% ipython --no-banner

In [1]: import numpy as np

In [2]: np.set_printoptions(precision=4, suppress=True, linewidth=100, floatmode="fixed")

In [3]: def tidy(a):
   ...:     return np.round(a, 4) + 0
   ...: 

In [4]: arr = np.loadtxt("test1.csv", delimiter=",")

In [5]: arr
Out[5]: 
array([[ 2.0000, -2.0000,  1.0000, -2.0000,  3.0000, -1.0000, -1.0000, -3.0000],
       [ 0.0000, -1.0000,  3.0000,  1.0000,  1.0000,  3.0000,  2.0000, -3.0000],
       [ 1.0000,  2.0000, -2.0000, -2.0000, -1.0000, -3.0000, -1.0000,  0.0000],
       [-2.0000, -1.0000,  0.0000, -3.0000,  1.0000, -3.0000, -2.0000, -3.0000],
       [ 0.0000,  1.0000, -1.0000, -1.0000, -1.0000,  0.0000, -3.0000,  1.0000],
       [-2.0000,  2.0000, -2.0000, -1.0000, -2.0000, -3.0000,  3.0000,  3.0000],
       [ 3.0000, -2.0000,  0.0000, -2.0000, -1.0000, -2.0000,  0.0000,  3.0000],
       [-3.0000, -1.0000,  0.0000,  2.0000, -2.0000,  3.0000,  1.0000, -1.0000],
       [ 1.0000, -1.0000,  3.0000, -3.0000,  0.0000, -1.0000,  3.0000,  3.0000],
       [ 2.0000,  2.0000,  3.0000,  3.0000,  1.0000, -3.0000, -2.0000, -2.0000],
       [ 3.0000,  0.0000,  2.0000, -3.0000, -2.0000,  0.0000, -2.0000,  0.0000],
       [-3.0000,  3.0000, -1.0000, -2.0000,  0.0000,  1.0000,  1.0000, -1.0000],
       [ 2.0000, -4.0000,  7.0000,  0.0000,  5.0000,  5.0000,  3.0000, -9.0000]])

In [6]: np.abs(arr).max()
Out[6]: np.float64(9.0)

In [7]: np.diff(arr, axis=0)
Out[7]: 
array([[-2.0000,  1.0000,  2.0000,  3.0000, -2.0000,  4.0000,  3.0000,  0.0000],
       [ 1.0000,  3.0000, -5.0000, -3.0000, -2.0000, -6.0000, -3.0000,  3.0000],
       [-3.0000, -3.0000,  2.0000, -1.0000,  2.0000,  0.0000, -1.0000, -3.0000],
       [ 2.0000,  2.0000, -1.0000,  2.0000, -2.0000,  3.0000, -1.0000,  4.0000],
       [-2.0000,  1.0000, -1.0000,  0.0000, -1.0000, -3.0000,  6.0000,  2.0000],
       [ 5.0000, -4.0000,  2.0000, -1.0000,  1.0000,  1.0000, -3.0000,  0.0000],
       [-6.0000,  1.0000,  0.0000,  4.0000, -1.0000,  5.0000,  1.0000, -4.0000],
       [ 4.0000,  0.0000,  3.0000, -5.0000,  2.0000, -4.0000,  2.0000,  4.0000],
       [ 1.0000,  3.0000,  0.0000,  6.0000,  1.0000, -2.0000, -5.0000, -5.0000],
       [ 1.0000, -2.0000, -1.0000, -6.0000, -3.0000,  3.0000,  0.0000,  2.0000],
       [-6.0000,  3.0000, -3.0000,  1.0000,  2.0000,  1.0000,  3.0000, -1.0000],
       [ 5.0000, -7.0000,  8.0000,  2.0000,  5.0000,  4.0000,  2.0000, -8.0000]])

In [8]: tidy(arr.mean(axis=0))
Out[8]: array([ 0.3077, -0.1538,  1.0000, -1.0000,  0.1538, -0.3077,  0.1538, -0.9231])

In [9]: rng = np.random.default_rng(47058)

In [10]: z = rng.permutation(8)

In [11]: Y = arr[:, z] * rng.choice([-1, 1], 8)

In [12]: Y
Out[12]: 
array([[ 1.0000, -2.0000,  1.0000,  2.0000, -3.0000,  1.0000,  3.0000,  2.0000],
       [-2.0000,  1.0000, -3.0000,  0.0000, -1.0000,  3.0000,  3.0000,  1.0000],
       [ 1.0000, -2.0000,  3.0000,  1.0000,  1.0000, -2.0000, -0.0000, -2.0000],
       [ 2.0000, -3.0000,  3.0000, -2.0000, -1.0000,  0.0000,  3.0000,  1.0000],
       [ 3.0000, -1.0000, -0.0000,  0.0000,  1.0000, -1.0000, -1.0000, -1.0000],
       [-3.0000, -1.0000,  3.0000, -2.0000,  2.0000, -2.0000, -3.0000, -2.0000],
       [-0.0000, -2.0000,  2.0000,  3.0000,  1.0000,  0.0000, -3.0000,  2.0000],
       [-1.0000,  2.0000, -3.0000, -3.0000,  2.0000,  0.0000,  1.0000,  1.0000],
       [-3.0000, -3.0000,  1.0000,  1.0000, -0.0000,  3.0000, -3.0000,  1.0000],
       [ 2.0000,  3.0000,  3.0000,  2.0000, -1.0000,  3.0000,  2.0000, -2.0000],
       [ 2.0000, -3.0000, -0.0000,  3.0000,  2.0000,  2.0000, -0.0000, -0.0000],
       [-1.0000, -2.0000, -1.0000, -3.0000, -0.0000, -1.0000,  1.0000, -3.0000],
       [-3.0000,  0.0000, -5.0000,  2.0000, -5.0000,  7.0000,  9.0000,  4.0000]])

In [13]: left, _, VT = np.linalg.svd(arr.T @ Y)

In [14]: z
Out[14]: array([6, 3, 5, 0, 4, 2, 7, 1])

In [15]: tidy(np.linalg.lstsq(arr, Y)[0])
Out[15]: 
array([[ 0.0000,  0.0000,  0.0000,  1.0000,  0.0000,  0.0000,  0.0000,  0.0000],
       [ 0.0000,  0.0000,  0.0000,  0.0000,  0.0000,  0.0000,  0.0000, -1.0000],
       [ 0.0000,  0.0000,  0.0000,  0.0000,  0.0000,  1.0000,  0.0000,  0.0000],
       [ 0.0000,  1.0000,  0.0000,  0.0000,  0.0000,  0.0000,  0.0000,  0.0000],
       [ 0.0000,  0.0000,  0.0000,  0.0000, -1.0000,  0.0000,  0.0000,  0.0000],
       [ 0.0000,  0.0000, -1.0000,  0.0000,  0.0000,  0.0000,  0.0000,  0.0000],
       [-1.0000,  0.0000,  0.0000,  0.0000,  0.0000,  0.0000,  0.0000,  0.0000],
       [ 0.0000,  0.0000,  0.0000,  0.0000,  0.0000,  0.0000, -1.0000,  0.0000]])

In [16]: th = np.radians(135)

In [17]: r_ = np.eye(8)

In [18]: r_[5, 5] = r_[2, 2] = np.cos(th)

In [19]: r_[5, 2], r_[2, 5] = -np.sin(th), np.sin(th)

In [20]: tidy(r_)
Out[20]: 
array([[ 1.0000,  0.0000,  0.0000,  0.0000,  0.0000,  0.0000,  0.0000,  0.0000],
       [ 0.0000,  1.0000,  0.0000,  0.0000,  0.0000,  0.0000,  0.0000,  0.0000],
       [ 0.0000,  0.0000, -0.7071,  0.0000,  0.0000,  0.7071,  0.0000,  0.0000],
       [ 0.0000,  0.0000,  0.0000,  1.0000,  0.0000,  0.0000,  0.0000,  0.0000],
       [ 0.0000,  0.0000,  0.0000,  0.0000,  1.0000,  0.0000,  0.0000,  0.0000],
       [ 0.0000,  0.0000, -0.7071,  0.0000,  0.0000, -0.7071,  0.0000,  0.0000],
       [ 0.0000,  0.0000,  0.0000,  0.0000,  0.0000,  0.0000,  1.0000,  0.0000],
       [ 0.0000,  0.0000,  0.0000,  0.0000,  0.0000,  0.0000,  0.0000,  1.0000]])

In [21]: Y = arr @ r_.T

In [22]: tidy(np.linalg.svd(arr, compute_uv=False)), tidy(np.linalg.svd(Y, compute_uv=False))
Out[22]: 
(array([17.3012, 10.0832,  8.3288,  7.1358,  5.7700,  4.6380,  3.3953,  2.5250]),
 array([17.3012, 10.0832,  8.3288,  7.1358,  5.7700,  4.6380,  3.3953,  2.5250]))

In [23]: tidy(np.linalg.det(r_)), tidy(np.trace(r_))
Out[23]: (np.float64(1.0), np.float64(4.5858))

In [24]: tidy(Y)
Out[24]: 
array([[ 2.0000, -2.0000, -1.4142, -2.0000,  3.0000,  0.0000, -1.0000, -3.0000],
       [ 0.0000, -1.0000,  0.0000,  1.0000,  1.0000, -4.2426,  2.0000, -3.0000],
       [ 1.0000,  2.0000, -0.7071, -2.0000, -1.0000,  3.5355, -1.0000,  0.0000],
       [-2.0000, -1.0000, -2.1213, -3.0000,  1.0000,  2.1213, -2.0000, -3.0000],
       [ 0.0000,  1.0000,  0.7071, -1.0000, -1.0000,  0.7071, -3.0000,  1.0000],
       [-2.0000,  2.0000, -0.7071, -1.0000, -2.0000,  3.5355,  3.0000,  3.0000],
       [ 3.0000, -2.0000, -1.4142, -2.0000, -1.0000,  1.4142,  0.0000,  3.0000],
       [-3.0000, -1.0000,  2.1213,  2.0000, -2.0000, -2.1213,  1.0000, -1.0000],
       [ 1.0000, -1.0000, -2.8284, -3.0000,  0.0000, -1.4142,  3.0000,  3.0000],
       [ 2.0000,  2.0000, -4.2426,  3.0000,  1.0000,  0.0000, -2.0000, -2.0000],
       [ 3.0000,  0.0000, -1.4142, -3.0000, -2.0000, -1.4142, -2.0000,  0.0000],
       [-3.0000,  3.0000,  1.4142, -2.0000,  0.0000,  0.0000,  1.0000, -1.0000],
       [ 2.0000, -4.0000, -1.4142,  0.0000,  5.0000, -8.4853,  3.0000, -9.0000]])

In [25]: np.allclose(arr @ arr.T, Y @ Y.T)
Out[25]: True

In [26]: M = np.load("x.npy")

In [27]: M
Out[27]: 
array([[ 1.7000, -0.1000,  0.0000,  0.4000,  0.1000,  0.3000, -1.6000, -0.9000, -0.2000,  0.6000,
         0.3000, -1.3000, -0.4000],
       [-1.8000, -0.2000, -0.5000,  1.0000, -0.5000,  0.0000, -0.5000, -1.5000,  0.2000,  1.5000,
        -0.4000,  0.0000,  0.2000],
       [-0.3000,  1.9000, -1.8000, -0.4000,  0.4000, -2.4000,  0.4000,  0.6000,  0.9000, -0.8000,
         0.1000, -1.2000,  0.0000],
       [ 1.6000, -0.3000, -0.4000,  1.6000,  1.6000, -0.9000, -0.2000,  1.7000,  1.1000, -1.1000,
        -0.7000,  0.7000,  1.7000],
       [ 0.9000,  0.8000,  1.2000,  0.6000,  0.9000, -1.0000, -1.1000, -0.5000, -0.5000, -0.1000,
        -1.4000,  0.0000, -0.2000],
       [ 0.8000,  0.6000, -0.6000, -0.5000, -1.9000, -0.8000,  0.5000, -0.7000, -0.6000,  0.1000,
        -0.7000,  0.3000, -0.4000],
       [-0.6000, -0.2000,  0.9000, -1.0000,  0.4000, -0.9000, -0.7000,  0.0000, -1.9000, -1.6000,
         0.9000, -2.1000,  1.2000],
       [ 1.7000, -0.9000, -1.7000,  1.0000,  0.4000, -0.2000, -0.3000,  0.4000,  0.2000, -1.8000,
         0.8000,  0.2000,  0.9000],
       [ 1.0000,  0.5000,  0.6000,  0.5000,  0.3000,  1.4000, -0.6000,  0.2000,  0.6000, -0.1000,
        -1.6000, -0.6000,  0.6000],
       [ 1.1000, -2.0000,  1.4000,  0.5000,  1.9000,  0.9000,  0.4000, -1.8000, -0.1000,  2.3000,
        -1.6000,  0.6000, -1.4000],
       [-0.8000,  0.6000, -1.5000,  0.0000, -1.4000, -1.1000, -0.4000, -0.9000,  1.4000,  0.0000,
        -0.8000,  0.5000, -1.4000],
       [-0.1000, -0.3000,  0.1000,  1.4000,  0.1000,  0.1000, -0.1000,  0.5000,  1.5000,  1.2000,
         0.0000,  0.2000, -0.2000],
       [-1.0000, -0.7000,  0.1000,  0.4000,  0.4000,  0.0000,  0.1000, -0.5000, -0.2000, -0.3000,
        -1.3000, -0.3000, -0.3000],
       [-1.6000,  0.2000,  0.9000, -1.0000, -0.6000,  1.1000, -1.0000, -2.4000, -1.4000, -0.6000,
         0.3000, -0.8000,  0.1000],
       [ 0.7000,  0.3000,  0.5000, -0.1000,  0.4000,  1.8000, -0.3000, -1.7000, -0.9000, -1.0000,
         0.4000,  1.8000,  0.3000],
       [ 1.9000, -0.9000,  0.9000,  1.2000,  1.5000, -0.5000, -0.1000, -0.3000,  0.3000, -1.2000,
        -2.1000,  1.0000,  1.1000],
       [-0.9000, -1.4000, -2.5000,  1.2000,  0.1000,  0.3000, -1.1000,  2.0000,  0.8000, -0.3000,
         0.5000, -0.7000,  0.8000],
       [-1.7000,  0.1000,  0.6000,  0.9000,  0.9000, -1.6000,  1.2000,  0.9000,  2.2000,  0.2000,
         0.6000, -0.4000,  0.1000],
       [ 0.1000, -0.8000, -1.3000, -0.1000,  0.4000,  0.8000,  2.4000, -0.7000,  0.1000,  1.4000,
         1.3000, -0.1000,  0.0000],
       [-1.2000,  1.2000, -1.8000,  0.9000, -0.6000, -2.4000,  0.3000,  2.7000,  1.2000,  4.2000,
         1.2000,  6.6000,  0.3000],
       [ 1.6000,  0.6000,  1.1000,  0.2000,  0.0000, -0.8000, -0.5000,  2.2000,  0.1000,  0.5000,
         0.4000,  0.4000,  2.1000],
       [-0.2000, -0.2000,  0.3000,  0.0000, -2.0000, -0.1000,  0.3000,  0.4000, -2.0000,  0.9000,
        -0.5000,  0.8000, -0.7000],
       [ 1.6000, -2.0000,  2.2000,  1.2000,  1.3000,  0.0000,  0.2000,  1.3000, -0.2000, -1.0000,
         0.6000,  0.7000, -0.1000],
       [ 0.0000, -0.2000, -1.5000,  0.9000, -1.2000, -0.6000,  0.1000,  0.0000, -0.8000,  1.1000,
         0.7000,  0.1000,  0.4000],
       [-0.6000,  0.4000, -0.8000, -0.8000, -0.6000,  1.1000,  0.1000,  0.1000, -2.4000,  0.3000,
         0.9000,  0.8000,  1.6000],
       [-1.1000,  1.1000, -1.1000,  0.6000, -0.4000, -0.4000, -0.9000,  0.4000, -0.6000,  1.3000,
        -0.8000, -1.1000,  0.0000],
       [ 1.4000, -0.6000,  0.2000, -0.9000,  1.1000, -1.4000,  1.2000, -0.5000, -0.6000,  2.2000,
        -0.9000, -1.3000, -1.4000],
       [-0.3000,  0.4000, -1.0000,  0.6000, -1.0000, -0.2000,  1.9000, -1.4000,  0.6000,  0.6000,
         0.3000,  2.0000, -0.2000]])

In [28]: left, sv, VT = np.linalg.svd(M, full_matrices=False)

In [29]: np.allclose(left * sv @ VT, M)
Out[29]: True

In [30]: (sv > 1e-8).sum()
Out[30]: np.int64(13)

In [31]: tidy(np.sqrt((sv ** 2).sum())), tidy(np.linalg.norm(M))
Out[31]: (np.float64(20.8636), np.float64(20.8636))

In [32]: left.shape, sv.shape, VT.shape
Out[32]: ((28, 13), (13,), (13, 13))
